$ python -q
>>> import numpy as np
>>> from numpy import linalg as LA
>>> np.set_printoptions(precision=2, suppress=True, linewidth=200)
>>> B = np.array([[0, 1, -3, -4], [1, -4, 3, 4], [4, 2, -4, 3], [-1, 5, 2, -5]])
>>> B[-1] = B[0]
>>> data = B + 0.3 * np.eye(4)
>>> print(data)
[[ 0.3  1.  -3.  -4. ]
 [ 1.  -3.7  3.   4. ]
 [ 4.   2.  -3.7  3. ]
 [ 0.   1.  -3.  -3.7]]
>>> left, sig, VT = LA.svd(data)
>>> print(np.argmax(sig[:-1] / (sig[1:] + 1e-6)) + 1)
3
>>> B = left[:, :3] @ np.diag(sig[:3]) @ VT[:3]
>>> print(round(float(LA.norm(data - B) / LA.norm(data)), 2))
0.02
>>> print(round(float(LA.norm(data - B, 2)), 2), np.round(sig[3], 2))
0.22 0.22
>>> print(LA.matrix_rank(data, rtol=0.05))
3
>>> B = data / np.sqrt((data ** 2).mean(axis=1, keepdims=True))
>>> print(LA.norm(B, axis=1))
[2. 2. 2. 2.]
>>> print(LA.matrix_rank(data - data.mean(axis=1, keepdims=True)))
3
>>> print(LA.matrix_rank(B) == LA.matrix_rank(data))
True
>>> print((data + data.T) / 2)
[[ 0.3  1.   0.5 -2. ]
 [ 1.  -3.7  2.5  2.5]
 [ 0.5  2.5 -3.7  0. ]
 [-2.   2.5  0.  -3.7]]
>>> data.inv()
Traceback (most recent call last):
  File "<python-input-18>", line 1, in <module>
    data.inv()
    ^^^^^^^^
AttributeError: 'numpy.ndarray' object has no attribute 'inv'
>>> assert data == data.T
Traceback (most recent call last):
  File "<python-input-19>", line 1, in <module>
    assert data == data.T
           ^^^^^^^^^^^^^^
ValueError: The truth value of an array with more than one element is ambiguous. Use a.any() or a.all()
>>> print((data - data.T) / 2)
[[ 0.   0.  -3.5 -2. ]
 [ 0.   0.   0.5  1.5]
 [ 3.5 -0.5  0.   3. ]
 [ 2.  -1.5 -3.   0. ]]
>>> print(data @ data)
[[-10.91 -13.4   25.2    8.6 ]
 [  8.6   24.69 -37.2  -24.6 ]
 [-11.6   -7.8   -1.31 -30.2 ]
 [-11.   -13.4   25.2    8.69]]
>>> G = data.T @ data
>>> print(np.trace(G), (data ** 2).sum())
132.16 132.16
>>> print(np.allclose(G, G.T))
True
>>> print(LA.matrix_rank(G))
4
>>> print(np.diag(G))
[17.09 19.69 40.69 54.69]
>>> print(G)
[[ 17.09   4.6  -12.7   14.8 ]
 [  4.6   19.69 -24.5  -16.5 ]
 [-12.7  -24.5   40.69  24.  ]
 [ 14.8  -16.5   24.    54.69]]
>>> print((data @ data.T).shape)
(4, 4)
>>> proj = np.triu(np.array([[1, 2, 0, 2], [3, 0, 0, 0], [-2, 0, -2, 1], [0, -3, 0, -2]]), 1) + np.eye(4)
>>> B = proj @ data @ LA.inv(proj)
>>> print(B)
[[ 2.3 -9.  -3.  -5. ]
 [ 1.  -5.7  3.  -1. ]
 [ 4.  -5.  -6.7 -2. ]
 [ 0.   1.  -3.  -0.7]]
>>> print(np.round(LA.det(B), 2))
-29.0
>>> print(LA.matrix_rank(B))
4
>>> print(np.poly(B))
[  1.    10.8   47.74  81.33 -29.  ]
>>> print(np.trace(B), np.trace(data))
-10.8 -10.8
>>> print(proj @ data - data @ proj)
[[ 2. -6.  0.  3.]
 [ 0. -2.  0. -5.]
 [ 0. -7. -3. -8.]
 [ 0.  0.  0.  3.]]
>>> E = np.load("x.npy")
>>> print(E)
[[ 0  0 -1 -3  2 -1  0  1 -2  4]
 [ 0  0  0 -2  0 -3 -1  0  0 -1]
 [ 1  0  0 -2  3 -2  3  1 -2  1]
 [ 3  2  2  0  2  0  1  2 -1  0]
 [-2  0 -3 -2  0 -3 -1  3  0 -1]
 [ 1  3  2  0  3  0 -1  2 -1 -1]
 [ 0  1 -3 -1  1  1  0  1  0  3]
 [-1  0 -1 -2 -3 -2 -1  0  1 -2]
 [ 2  0  2  1  0  1  0 -1  0  1]
 [-4  1 -1  0  1  1 -3  2 -1  0]]
>>> left, sig, VT = LA.svd(E)
>>> print(np.argmax(sig[:-1] / (sig[1:] + 1e-6)) + 1)
8
>>> B = left[:, :8] @ np.diag(sig[:8]) @ VT[:8]
>>> print(round(LA.norm(E - B) / LA.norm(E), 2))
0.01
>>> rng = np.random.default_rng(24824)
>>> idx = rng.permutation(10)
>>> print(idx)
[1 4 8 5 3 6 7 0 2 9]
>>> B = E[idx][:, idx]
>>> print(np.sort(np.abs(LA.eigvals(B))))
[0.08 0.08 1.37 1.37 3.13 3.13 6.36 6.36 9.16 9.16]
>>> print(np.allclose(B, E))
False
>>> print(B)
[[ 0  0  0 -3 -2 -1  0  0  0 -1]
 [ 0  0  0 -3 -2 -1  3 -2 -3 -1]
 [ 0  0  0  1  1  0 -1  2  2  1]
 [ 3  3 -1  0  0 -1  2  1  2 -1]
 [ 2  2 -1  0  0  1  2  3  2  0]
 [ 1  1  0  1 -1  0  1  0 -3  3]
 [ 0 -3  1 -2 -2 -1  0 -1 -1 -2]
 [ 0  2 -2 -1 -3  0  1  0 -1  4]
 [ 0  3 -2 -2 -2  3  1  1  0  1]
 [ 1  1 -1  1  0 -3  2 -4 -1  0]]
>>> print(LA.matrix_rank(E, rtol=0.1))
8
>>> print(round(np.log10(LA.cond(E))))
2
>>> mat = np.load("block3.npy")
>>> print(mat)
[[-0.4  -0.1  -0.39  0.16 -0.73  0.25 -0.88  1.2  -0.91 -2.24  0.07]
 [ 0.35 -0.65 -0.87 -1.19  0.25 -1.67  0.51 -1.59 -0.55  0.38  0.46]
 [-0.83  0.25 -0.14  0.31 -0.17  0.27 -2.15 -0.53  1.03 -0.8   1.19]
 [ 0.54  1.82  1.45 -0.09 -1.28  0.1   0.36  0.41  0.    1.03 -0.51]
 [-0.26 -0.59  0.34  2.   -0.27 -2.    0.46 -0.41 -0.11  0.04  0.09]
 [-1.2  -0.49  1.63 -0.85  0.37  0.05  1.6   0.1  -0.45 -0.9   0.45]
 [ 1.11  0.65 -0.37  0.12  0.35 -2.38 -0.59  0.58 -0.84 -0.01  0.02]
 [ 0.04 -0.2  -1.17  0.84 -0.45  0.27  0.91 -0.64 -1.28  1.13 -1.57]
 [ 0.03 -0.82 -0.59  0.91  2.18 -0.42  0.11  0.63 -0.67 -1.15 -0.05]
 [ 0.96  0.12  1.34 -0.21  0.76 -0.91  1.14 -0.88 -0.24  1.59 -0.38]
 [-0.97 -0.41 -0.16  0.68 -0.2   1.86  0.13  1.31 -0.56  0.45  1.29]
 [-0.81  0.88 -1.33 -1.22  0.73  0.05  0.46  0.12 -0.18 -0.09  1.88]
 [-0.26  0.29  1.42 -0.57  0.1  -1.13 -2.15 -0.01 -0.52 -0.25 -0.5 ]
 [-1.2  -1.5   1.17  1.19 -0.21  0.89  0.09  0.28  0.7  -0.98 -0.41]
 [ 1.92 -0.43 -0.9   0.08 -0.75  0.91 -0.12  1.   -0.76  0.68  0.93]
 [-0.15 -0.46 -0.25  0.46  0.7   1.55  0.2   1.17 -0.39  1.66  1.13]
 [-0.53 -1.59  0.65 -1.2   0.35  0.38  0.89 -0.63  0.69 -1.01 -1.17]
 [ 1.48 -0.02  0.19 -0.27 -0.45 -1.68 -0.77 -1.61 -0.34  0.27 -0.54]
 [-0.86 -1.37 -0.94  0.38 -0.42  0.36 -0.94  0.25  0.61  1.07 -1.61]
 [-0.51  1.5   0.85  1.57 -1.4   0.06 -0.28 -0.37 -0.95 -0.32  0.31]
 [-0.96 -0.98  1.18 -0.22  0.99 -0.81 -0.92 -1.4   0.6   0.74 -0.57]
 [-0.98  0.37  1.96 -1.32 -0.73 -0.23  0.51  0.25 -1.04 -0.55 -0.09]
 [ 0.02 -0.45  0.19 -0.82  0.04 -0.52  0.8   1.22  1.35 -1.5  -1.28]]
>>> B = mat / np.sqrt((mat ** 2).mean(axis=1, keepdims=True))
>>> print(B[11])
[-0.89  0.97 -1.47 -1.35  0.81  0.06  0.51  0.13 -0.2  -0.1   2.08]
>>> print(LA.matrix_rank(mat - mat.mean(axis=1, keepdims=True)))
10
>>> feats = np.array([[-16, 0, -8, 2, 0, 1],
...     [16, 24, 24, -2, -3, -3],
...     [8, -16, -16, -1, 2, 2],
...     [-12, 0, -6, 12, 0, 6],
...     [12, 18, 18, -12, -18, -18],
...     [6, -12, -12, -6, 12, 12]])
>>> print(feats)
[[-16   0  -8   2   0   1]
 [ 16  24  24  -2  -3  -3]
 [  8 -16 -16  -1   2   2]
 [-12   0  -6  12   0   6]
 [ 12  18  18 -12 -18 -18]
 [  6 -12 -12  -6  12  12]]
>>> B = feats / LA.norm(feats, axis=1, keepdims=True)
>>> G = B @ B.T
>>> print((np.abs(G) > 0.9).astype(int))
[[1 0 0 0 0 0]
 [0 1 0 0 0 0]
 [0 0 1 0 0 0]
 [0 0 0 1 0 0]
 [0 0 0 0 1 0]
 [0 0 0 0 0 1]]
>>> print(np.argwhere(np.triu(np.abs(G) > 0.95, 1)))
[]
>>> vec = np.array([3, 4, -3, 2, 1, 5])
>>> y = feats @ vec
>>> print(y)
[-15  50  18  36 -78  66]
>>> print(LA.solve(feats, y + feats[:, 4]))
[ 3.  4. -3.  2.  2.  5.]
>>> print(LA.solve(feats, 5 * y))
[ 15.  20. -15.  10.   5.  25.]
>>> vec = np.array([2, 2, 0, 1, 2, 0])
>>> print((feats * vec).sum(axis=1))
[-30  72 -13 -12  12   6]
>>> print(np.einsum("ij,j->i", feats, vec))
[-30  72 -13 -12  12   6]
>>> print(feats * vec)
[[-32   0   0   2   0   0]
 [ 32  48   0  -2  -6   0]
 [ 16 -32   0  -1   4   0]
 [-24   0   0  12   0   0]
 [ 24  36   0 -12 -36   0]
 [ 12 -24   0  -6  24   0]]
>>> print(np.sign((feats @ vec).round(6)))
[-1  1 -1 -1  1  1]
>>> print(feats @ np.eye(6)[2])
[ -8.  24. -16.  -6.  18. -12.]
>>> F = np.loadtxt("arr.csv", delimiter=",")
>>> print(F)
[[ 0.  5.  4.  0. -4.  0.  5.]
 [ 4. -4. -2.  0. -5.  0.  5.]
 [-5.  4.  3.  5. -5. -5.  3.]
 [ 3. -4. -2.  3.  1. -3.  3.]
 [ 2.  1.  0.  0. -1.  0. -3.]
 [ 5. -5. -1. -4. -4.  4.  5.]
 [ 5.  4.  1. -3. -4.  3.  3.]
 [-3.  0.  0. -2. -5.  2.  5.]
 [ 0.  4. -4. -3.  1.  3. -4.]
 [-2. -1. -4.  3.  4. -3. -3.]
 [ 5.  4. -4. -4. -1.  4. -4.]]
>>> # looks like rank 6
>>> t = np.radians(72)
>>> R = np.eye(7)
>>> R[4, 4] = R[2, 2] = np.cos(t)
>>> R[4, 2], R[2, 4] = -np.sin(t), np.sin(t)
>>> print(R)
[[ 1.    0.    0.    0.    0.    0.    0.  ]
 [ 0.    1.    0.    0.    0.    0.    0.  ]
 [ 0.    0.    0.31  0.    0.95  0.    0.  ]
 [ 0.    0.    0.    1.    0.    0.    0.  ]
 [ 0.    0.   -0.95  0.    0.31  0.    0.  ]
 [ 0.    0.    0.    0.    0.    1.    0.  ]
 [ 0.    0.    0.    0.    0.    0.    1.  ]]
>>> B = F @ R.T
>>> print(np.allclose(LA.norm(F, axis=1), LA.norm(B, axis=1)))
True
>>> print(round(LA.det(R), 2), np.round(np.trace(R), 2))
1.0 5.62
>>> left, sig, VT = LA.svd(F)
>>> evecs = VT[:(sig > 1e-8).sum()]
>>> vec = F[2] + 3 * F[9] + rng.integers(2) * np.eye(7)[6]
>>> print(vec)
[-11.   1.  -9.  14.   7. -14.  -6.]
>>> print(np.allclose(evecs.T @ evecs @ vec, vec))
True
>>> print(LA.cond(F) > 100)
True
>>> print(round(float(LA.norm(F, 2) / LA.norm(F)), 2))
0.6
>>> print(np.argsort(-LA.norm(F, axis=0).round(6), kind="stable")[:3])
[6 1 4]
>>> X = np.loadtxt("a.csv", delimiter=",")
>>> print(X)
[[4. 1. 1. 1. 1. 1. 1. 1. 1. 1. 1. 1. 1. 1.]
 [1. 4. 1. 1. 1. 1. 1. 1. 1. 1. 1. 1. 1. 1.]
 [1. 1. 4. 1. 1. 1. 1. 1. 1. 1. 1. 1. 1. 1.]
 [1. 1. 1. 4. 1. 1. 1. 1. 1. 1. 1. 1. 1. 1.]
 [1. 1. 1. 1. 4. 1. 1. 1. 1. 1. 1. 1. 1. 1.]
 [1. 1. 1. 1. 1. 4. 1. 1. 1. 1. 1. 1. 1. 1.]
 [1. 1. 1. 1. 1. 1. 4. 1. 1. 1. 1. 1. 1. 1.]
 [1. 1. 1. 1. 1. 1. 1. 4. 1. 1. 1. 1. 1. 1.]
 [1. 1. 1. 1. 1. 1. 1. 1. 4. 1. 1. 1. 1. 1.]
 [1. 1. 1. 1. 1. 1. 1. 1. 1. 4. 1. 1. 1. 1.]
 [1. 1. 1. 1. 1. 1. 1. 1. 1. 1. 4. 1. 1. 1.]
 [1. 1. 1. 1. 1. 1. 1. 1. 1. 1. 1. 4. 1. 1.]
 [1. 1. 1. 1. 1. 1. 1. 1. 1. 1. 1. 1. 4. 1.]
 [1. 1. 1. 1. 1. 1. 1. 1. 1. 1. 1. 1. 1. 4.]]
>>> B = X / np.sqrt((X ** 2).mean(axis=1, keepdims=True))
>>> print(LA.norm(B, axis=1))
[3.74 3.74 3.74 3.74 3.74 3.74 3.74 3.74 3.74 3.74 3.74 3.74 3.74 3.74]
>>> idx = rng.permutation(14)
>>> print(idx)
[ 5  3 11 13  2  1  8  0  6 10  4  9 12  7]
>>> B = X[idx][:, idx]
>>> print(np.diag(B))
[4. 4. 4. 4. 4. 4. 4. 4. 4. 4. 4. 4. 4. 4.]
